$ python -q
>>> import numpy as np
>>> import numpy.linalg as la
>>> np.set_printoptions(precision=2, suppress=True, linewidth=100)
>>> def rnd(a):
...     return np.round(a, 2) + 0
... 
>>> feats = np.load("m.npy")
>>> feats
array([[ 2.3,  0. , -2. , -2. ,  2. ,  0. , -1. ,  1. ,  0. , -2. , -1. ,  0. ,  0. , -2. ,  2. ],
       [ 2. ,  0.3,  2. , -1. ,  2. ,  0. ,  0. ,  1. , -1. , -1. ,  1. ,  0. ,  0. ,  0. , -1. ],
       [ 1. ,  1. ,  2.3,  0. , -2. ,  0. ,  2. , -1. , -1. , -1. ,  1. , -1. , -1. ,  0. ,  2. ],
       [-1. ,  0. ,  2. ,  1.3, -2. ,  2. ,  1. , -1. , -2. , -2. , -2. ,  2. , -1. ,  1. ,  2. ],
       [ 2. ,  2. , -1. ,  0. ,  0.3,  2. ,  0. ,  1. ,  0. ,  1. ,  0. ,  0. ,  1. ,  1. ,  0. ],
       [-2. , -2. , -2. ,  1. ,  2. ,  2.3, -1. ,  0. ,  2. ,  1. ,  2. , -1. ,  2. , -1. ,  2. ],
       [ 1. , -1. ,  0. ,  1. , -1. , -1. ,  2.3,  0. ,  2. ,  0. , -2. ,  1. , -1. , -2. , -2. ],
       [-1. , -2. ,  2. ,  0. ,  2. , -2. ,  1. ,  2.3, -2. ,  2. , -1. ,  2. ,  0. ,  0. , -1. ],
       [-1. ,  0. , -1. ,  1. , -1. ,  0. ,  0. , -2. ,  2.3,  2. ,  2. ,  1. ,  2. , -2. , -2. ],
       [ 2. ,  0. , -1. ,  2. ,  2. , -1. , -1. ,  0. , -1. ,  2.3, -1. , -1. , -2. , -1. ,  2. ],
       [-2. ,  2. , -1. ,  1. ,  1. ,  2. , -2. , -2. , -2. ,  1. ,  1.3, -1. ,  2. ,  2. ,  0. ],
       [-1. , -2. , -1. ,  2. , -2. ,  0. ,  1. , -2. , -2. ,  2. ,  2. , -0.7,  0. , -1. ,  1. ],
       [ 0. , -1. ,  0. ,  2. ,  1. ,  1. ,  1. ,  0. , -1. ,  0. ,  1. , -1. ,  1.3, -2. ,  0. ],
       [ 0. , -2. , -1. ,  2. ,  0. ,  1. ,  0. ,  2. ,  1. ,  1. ,  2. , -2. ,  1. ,  2.3, -1. ],
       [ 2. ,  0. , -2. , -2. ,  2. ,  0. , -1. ,  1. ,  0. , -2. , -1. ,  0. ,  0. , -2. ,  2.3]])
>>> vec = np.array([2, 3, 1, 2, 1, 1, 1, 1, 2, 0, 3, 3, 1, 1, 3])
>>> y = feats @ vec
>>> coef, lr = np.zeros(15), 1 / la.norm(feats, 2) ** 2
>>> for i in range(5):
...     coef -= lr * feats.T @ (feats @ coef - y)
...     if i % 1 == 0: print(i, round(la.norm(feats @ coef - y), 2))
... 
0 17.18
1 14.59
2 12.94
3 11.69
4 10.65
>>> print(rnd(la.cond(feats)))
216.78
>>> Uu, s, Vh = la.svd(feats)
>>> print(np.argmax(s[:-1] / (s[1:] + 1e-6)) + 1)
14
>>> out = Uu[:, :14] @ np.diag(s[:14]) @ Vh[:14]
>>> rnd(la.norm(feats - out) / la.norm(feats))
np.float64(0.0)
>>> rnd(np.abs(feats - out).max())
np.float64(0.02)
>>> rnd(la.norm(feats - out, 2)), rnd(s[14])
(np.float64(0.05), np.float64(0.05))
>>> th = np.radians(45)
>>> R = np.eye(15)
>>> R[11, 11] = R[0, 0] = np.cos(th)
>>> R[11, 0], R[0, 11] = -np.sin(th), np.sin(th)
>>> out = feats @ R.T
>>> print(rnd(la.det(R)), rnd(np.trace(R)))
1.0 14.41
>>> Uu, s, Vh = la.svd(feats, full_matrices=False)
>>> (s > 1e-8).sum()
np.int64(15)
>>> print(rnd(np.cumsum(s ** 2) / np.sum(s ** 2)))
[0.23 0.42 0.56 0.67 0.76 0.82 0.88 0.93 0.96 0.98 0.99 1.   1.   1.   1.  ]
>>> rnd(s / s[0])
array([1.  , 0.9 , 0.77, 0.66, 0.65, 0.51, 0.5 , 0.44, 0.38, 0.26, 0.25, 0.16, 0.08, 0.05, 0.  ])
>>> K = np.loadtxt("a.csv", delimiter=",")
>>> print(rnd(K))
[[-0.16 -0.49  0.59  0.33  0.04 -0.52  0.09]
 [ 0.25 -0.43 -0.02 -0.65 -0.55 -0.13  0.13]
 [-0.05 -0.59 -0.41 -0.08  0.59  0.16  0.34]
 [ 0.16  0.46  0.23 -0.27  0.25 -0.25  0.71]
 [-0.25  0.14 -0.2  -0.43  0.34 -0.6  -0.46]
 [ 0.91 -0.05  0.04  0.13  0.26 -0.13 -0.27]
 [ 0.07  0.06 -0.63  0.43 -0.32 -0.49  0.25]]
>>> th = np.radians(36)
>>> R = np.eye(7)
>>> R[4, 4] = R[3, 3] = np.cos(th)
>>> R[4, 3], R[3, 4] = -np.sin(th), np.sin(th)
>>> rnd(R)
array([[ 1.  ,  0.  ,  0.  ,  0.  ,  0.  ,  0.  ,  0.  ],
       [ 0.  ,  1.  ,  0.  ,  0.  ,  0.  ,  0.  ,  0.  ],
       [ 0.  ,  0.  ,  1.  ,  0.  ,  0.  ,  0.  ,  0.  ],
       [ 0.  ,  0.  ,  0.  ,  0.81,  0.59,  0.  ,  0.  ],
       [ 0.  ,  0.  ,  0.  , -0.59,  0.81,  0.  ,  0.  ],
       [ 0.  ,  0.  ,  0.  ,  0.  ,  0.  ,  1.  ,  0.  ],
       [ 0.  ,  0.  ,  0.  ,  0.  ,  0.  ,  0.  ,  1.  ]])
>>> out = K @ R.T
>>> rnd(out)
array([[-0.16, -0.49,  0.59,  0.29, -0.16, -0.52,  0.09],
       [ 0.25, -0.43, -0.02, -0.85, -0.06, -0.13,  0.13],
       [-0.05, -0.59, -0.41,  0.28,  0.53,  0.16,  0.34],
       [ 0.16,  0.46,  0.23, -0.07,  0.36, -0.25,  0.71],
       [-0.25,  0.14, -0.2 , -0.15,  0.53, -0.6 , -0.46],
       [ 0.91, -0.05,  0.04,  0.26,  0.14, -0.13, -0.27],
       [ 0.07,  0.06, -0.63,  0.16, -0.51, -0.49,  0.25]])
>>> np.allclose(K @ K.T, out @ out.T)
True
>>> J = np.load("layer16.npy")
>>> J
array([[0, 0, 0, 0, 0, 0, 0, 0, 0, 0, 0, 0, 0, 0],
       [0, 0, 0, 4, 0, 0, 0, 0, 0, 0, 0, 0, 0, 0],
       [0, 0, 0, 0, 0, 0, 0, 0, 0, 0, 0, 0, 0, 8],
       [0, 0, 7, 0, 0, 0, 0, 0, 0, 0, 0, 0, 0, 0],
       [0, 0, 0, 0, 0, 0, 0, 0, 6, 0, 0, 0, 0, 0],
       [0, 0, 0, 0, 9, 0, 0, 0, 0, 0, 0, 0, 0, 0],
       [0, 0, 0, 0, 0, 0, 9, 0, 0, 0, 0, 0, 0, 0],
       [0, 0, 0, 0, 0, 0, 0, 0, 0, 0, 0, 0, 2, 0],
       [2, 0, 0, 0, 0, 0, 0, 0, 0, 0, 0, 0, 0, 0],
       [0, 0, 0, 0, 0, 0, 0, 7, 0, 0, 0, 0, 0, 0],
       [0, 0, 0, 0, 0, 0, 0, 0, 0, 0, 0, 0, 0, 0],
       [0, 0, 0, 0, 0, 0, 0, 0, 0, 0, 0, 9, 0, 0],
       [0, 0, 0, 0, 0, 2, 0, 0, 0, 0, 0, 0, 0, 0],
       [0, 0, 0, 0, 0, 0, 0, 0, 0, 0, 5, 0, 0, 0]])
>>> # row 10 repeats row 0
>>> Uu, s, Vh = la.svd(J)
>>> print(np.argmax(s[:-1] / (s[1:] + 1e-6)) + 1)
12
>>> s
array([ 9.,  9.,  9.,  8.,  7.,  7.,  6.,  5.,  4.,  2.,  2.,  2., -0.,  0.])
>>> out = Uu[:, :12] @ np.diag(s[:12]) @ Vh[:12]
>>> np.abs(J - out).max()
np.float64(0.0)
>>> la.matrix_rank(J, rtol=0.05)
np.int64(12)
>>> la.matrix_rank(out)
np.int64(12)
>>> rnd(la.norm(J - out) / la.norm(J))
np.float64(0.0)
>>> rank = la.matrix_rank(J)
>>> rank
np.int64(12)
>>> ns = la.svd(J)[2][rank:].T
>>> la.matrix_rank(J.T @ J), la.matrix_rank(J @ J.T)
(np.int64(12), np.int64(12))
>>> [int(la.matrix_rank(J[:i])) for i in range(1, len(J) + 1)]
[0, 1, 2, 3, 4, 5, 6, 7, 8, 9, 9, 10, 11, 12]
>>> [int(la.matrix_rank(np.delete(J, i, axis=0))) for i in range(14)]
[12, 11, 11, 11, 11, 11, 11, 11, 11, 11, 12, 11, 11, 11]
>>> [int(la.matrix_rank(J[:, :j + 1])) for j in range(14)]
[1, 1, 2, 3, 4, 5, 6, 7, 8, 8, 9, 10, 11, 12]
>>> cov = J.T @ J
>>> np.allclose(cov, cov.T)
True
>>> la.matrix_rank(cov)
np.int64(12)
>>> print(np.diag(cov))
[ 4  0 49 16 81  4 81 49 36  0 25 81  4 64]
>>> np.trace(cov), (J ** 2).sum()
(np.int64(494), np.int64(494))
>>> print((J @ J.T).shape)
(14, 14)
>>> E = np.load("out10.npy")
>>> E
array([[-5.94, 15.8 , 11.11,  9.48,  4.81,  9.12],
       [-6.44, 15.24,  9.38, 11.85,  6.18,  9.28],
       [-4.96, 15.61, 10.31,  9.07,  4.23, 10.61],
       [-5.36, 14.7 ,  9.45,  8.5 ,  3.28, 10.11],
       [-4.78, 15.  ,  8.73, 10.79,  3.41, 11.01],
       [-3.76, 15.73, 10.32,  9.69,  4.9 , 10.78],
       [-5.69, 15.2 , 10.91, 10.9 ,  6.56,  9.52],
       [-4.56, 15.72,  9.51, 11.7 ,  4.87, 10.38],
       [-5.12, 15.03,  9.46,  8.22,  5.18,  8.64],
       [-5.24, 14.38, 10.73,  9.9 ,  5.46,  9.95],
       [-4.85, 14.08, 11.36,  9.34,  2.93,  8.75],
       [-4.87, 15.26,  8.54, 10.15,  6.24, 10.5 ],
       [-5.25, 14.06,  9.51,  9.46,  5.52, 10.66],
       [-6.74, 14.63,  9.42,  9.6 ,  6.37, 10.27],
       [-6.11, 15.58,  9.27, 10.2 ,  3.84, 11.23],
       [-5.52, 14.63, 10.29, 11.46,  6.5 ,  9.12],
       [-5.62, 15.73, 10.64,  8.9 ,  6.86, 10.4 ],
       [-3.6 , 16.08,  9.99,  9.7 ,  5.38,  9.38],
       [-6.74, 13.73, 11.12, 12.06,  4.74, 10.32],
       [-6.5 , 14.8 , 10.57, 10.65,  7.27,  9.56],
       [-5.71, 14.47,  8.83,  9.54,  4.48,  8.9 ],
       [-5.67, 15.43,  8.87,  7.85,  2.63, 10.91],
       [-4.79, 15.47, 12.05,  9.51,  5.58,  8.13],
       [-4.43, 16.62,  9.01, 12.35,  5.03, 11.75],
       [-4.57, 14.6 , 10.02,  9.3 ,  4.28, 10.13],
       [-5.33, 14.99,  9.41,  8.86,  6.58, 10.4 ],
       [-3.24, 15.05,  9.09, 10.23,  4.15,  8.71],
       [-3.32, 16.09,  9.79,  8.88,  5.31, 10.45],
       [-5.64, 14.96,  9.12, 10.48,  5.13,  9.72],
       [-4.77, 15.75, 10.61, 10.44,  7.12, 10.33],
       [-5.55, 16.36,  9.81, 10.84,  5.91, 10.89],
       [-4.17, 14.07,  9.94, 10.52,  3.58, 11.52],
       [-5.08, 15.4 ,  9.77, 11.23,  5.72, 10.64],
       [-6.54, 14.47, 11.74, 10.37,  3.26, 10.74],
       [-4.48, 14.25,  9.87,  9.14,  5.45,  9.44],
       [-7.22, 15.49,  9.59,  9.91,  6.13,  9.82],
       [-5.4 , 14.28,  8.46, 10.85,  4.75, 10.09],
       [-4.05, 14.16, 10.27, 10.96,  5.78,  9.99],
       [-3.63, 13.01, 10.7 ,  8.6 ,  6.19,  9.24],
       [-4.78, 15.24,  8.76, 10.36,  4.62, 10.79]])
>>> vec = np.array([2, 1, 3, -3, 2, -1])
>>> la.norm(E @ vec) <= la.norm(E, 2) * la.norm(vec) + 1e-9
np.True_
>>> np.sign((E @ vec).round(6))
array([ 1., -1.,  1.,  1., -1.,  1.,  1., -1.,  1.,  1.,  1.,  1.,  1.,  1., -1.,  1.,  1.,  1.,
       -1.,  1.,  1.,  1.,  1., -1.,  1.,  1.,  1.,  1.,  1.,  1.,  1., -1.,  1.,  1.,  1.,  1.,
       -1.,  1.,  1., -1.])
>>> out = np.c_[E[:, :2] @ np.array([[4, 4], [3, 1]]), np.array([-3, -1, 0, 3, 1, 3, -3, -3, -3, 3, 3, 2, 3, 1, 1, -2, 1, 0, -3, 2, 2, 2, 2, 0, -1, -1, 1, 0, -3, 1, -1, 3, -1, 0, 2, 1, 2, -1, 3, 3])]
>>> rnd(out)
array([[ 23.64,  -7.96,  -3.  ],
       [ 19.96, -10.52,  -1.  ],
       [ 26.99,  -4.23,   0.  ],
       [ 22.66,  -6.74,   3.  ],
       [ 25.88,  -4.12,   1.  ],
       [ 32.15,   0.69,   3.  ],
       [ 22.84,  -7.56,  -3.  ],
       [ 28.92,  -2.52,  -3.  ],
       [ 24.61,  -5.45,  -3.  ],
       [ 22.18,  -6.58,   3.  ],
       [ 22.84,  -5.32,   3.  ],
       [ 26.3 ,  -4.22,   2.  ],
       [ 21.18,  -6.94,   3.  ],
       [ 16.93, -12.33,   1.  ],
       [ 22.3 ,  -8.86,   1.  ],
       [ 21.81,  -7.45,  -2.  ],
       [ 24.71,  -6.75,   1.  ],
       [ 33.84,   1.68,   0.  ],
       [ 14.23, -13.23,  -3.  ],
       [ 18.4 , -11.2 ,   2.  ],
       [ 20.57,  -8.37,   2.  ],
       [ 23.61,  -7.25,   2.  ],
       [ 27.25,  -3.69,   2.  ],
       [ 32.14,  -1.1 ,   0.  ],
       [ 25.52,  -3.68,  -1.  ],
       [ 23.65,  -6.33,  -1.  ],
       [ 32.19,   2.09,   1.  ],
       [ 34.99,   2.81,   0.  ],
       [ 22.32,  -7.6 ,  -3.  ],
       [ 28.17,  -3.33,   1.  ],
       [ 26.88,  -5.84,  -1.  ],
       [ 25.53,  -2.61,   3.  ],
       [ 25.88,  -4.92,  -1.  ],
       [ 17.25, -11.69,   0.  ],
       [ 24.83,  -3.67,   2.  ],
       [ 17.59, -13.39,   1.  ],
       [ 21.24,  -7.32,   2.  ],
       [ 26.28,  -2.04,  -1.  ],
       [ 24.51,  -1.51,   3.  ],
       [ 26.6 ,  -3.88,   3.  ]])
>>> rnd(la.norm(out - E @ la.lstsq(E, out)[0], axis=0))
array([ 0.  ,  0.  , 11.33])
>>> C = E[[24, 32]].astype(float)
>>> for _ in range(5):
...     idx = la.norm(E[:, None] - C, axis=-1).argmin(axis=1)
...     C = np.array([E[idx == j].mean(axis=0) for j in range(2)])
... 
>>> idx
array([0, 1, 0, 0, 0, 0, 1, 1, 0, 0, 0, 1, 0, 1, 0, 1, 1, 0, 1, 1, 0, 0, 0, 1, 0, 1, 0, 0, 1, 1, 1,
       0, 1, 0, 0, 1, 1, 1, 0, 0])
>>> rnd(C[1] - C[0])
array([-0.75,  0.25, -0.19,  1.25,  1.51,  0.2 ])
>>> np.abs(C[1] - C[0]).argmax()
np.int64(4)
>>> round(np.log10(la.cond(E)))
2
>>> print(la.cond(E) > 100)
False
>>> rnd(la.norm(E, 2) / la.norm(E))
np.float64(1.0)
>>> rnd(np.abs(la.svd(E)[2][-1]))
array([0.11, 0.57, 0.22, 0.17, 0.23, 0.73])
>>> [round(float(x), 2) for x in la.svd(E, compute_uv=False)[:3]]
[152.32, 7.59, 6.38]
>>> rnd(E.mean(axis=0))
array([-5.15, 15.03,  9.91, 10.05,  5.16, 10.05])
>>> E.shape
(40, 6)
>>> rnd(E.sum(axis=0))
array([-206.02,  601.15,  396.33,  401.84,  206.21,  402.18])
>>> la.matrix_rank(E)
np.int64(6)
>>> rnd(la.svd(E, compute_uv=False))
array([152.32,   7.59,   6.38,   6.05,   5.38,   3.91])
>>> rnd(la.norm(E))
np.float64(152.91)
>>> out = np.array([[3, -9], [7, -1], [8, -5]])
>>> mat = np.kron(np.eye(3, dtype=int), out)
>>> mat
array([[ 3, -9,  0,  0,  0,  0],
       [ 7, -1,  0,  0,  0,  0],
       [ 8, -5,  0,  0,  0,  0],
       [ 0,  0,  3, -9,  0,  0],
       [ 0,  0,  7, -1,  0,  0],
       [ 0,  0,  8, -5,  0,  0],
       [ 0,  0,  0,  0,  3, -9],
       [ 0,  0,  0,  0,  7, -1],
       [ 0,  0,  0,  0,  8, -5]])
>>> rnd(la.svd(mat, compute_uv=False))
array([13.74, 13.74, 13.74,  6.33,  6.33,  6.33])
>>> np.unravel_index(np.abs(mat).argmax(), mat.shape)
(np.int64(0), np.int64(1))
>>> mat.sum(axis=0)
array([ 18, -15,  18, -15,  18, -15])
>>> np.diff(mat, axis=0)
array([[ 4,  8,  0,  0,  0,  0],
       [ 1, -4,  0,  0,  0,  0],
       [-8,  5,  3, -9,  0,  0],
       [ 0,  0,  4,  8,  0,  0],
       [ 0,  0,  1, -4,  0,  0],
       [ 0,  0, -8,  5,  3, -9],
       [ 0,  0,  0,  0,  4,  8],
       [ 0,  0,  0,  0,  1, -4]])
>>> rnd(mat.mean(axis=0))
array([ 2.  , -1.67,  2.  , -1.67,  2.  , -1.67])
>>> print(np.abs(mat).max())
9
>>> mat.sum(axis=1)
array([-6,  6,  3, -6,  6,  3, -6,  6,  3])
>>> mat - mat[0]
array([[ 0,  0,  0,  0,  0,  0],
       [ 4,  8,  0,  0,  0,  0],
       [ 5,  4,  0,  0,  0,  0],
       [-3,  9,  3, -9,  0,  0],
       [-3,  9,  7, -1,  0,  0],
       [-3,  9,  8, -5,  0,  0],
       [-3,  9,  0,  0,  3, -9],
       [-3,  9,  0,  0,  7, -1],
       [-3,  9,  0,  0,  8, -5]])
>>> np.count_nonzero(mat)
np.int64(18)
>>> mat.shape
(9, 6)
>>> T = np.stack([mat, -1 * mat, mat[::-1]])
>>> T.shape
(3, 9, 6)
>>> print(la.matrix_rank(T))
[6 6 6]
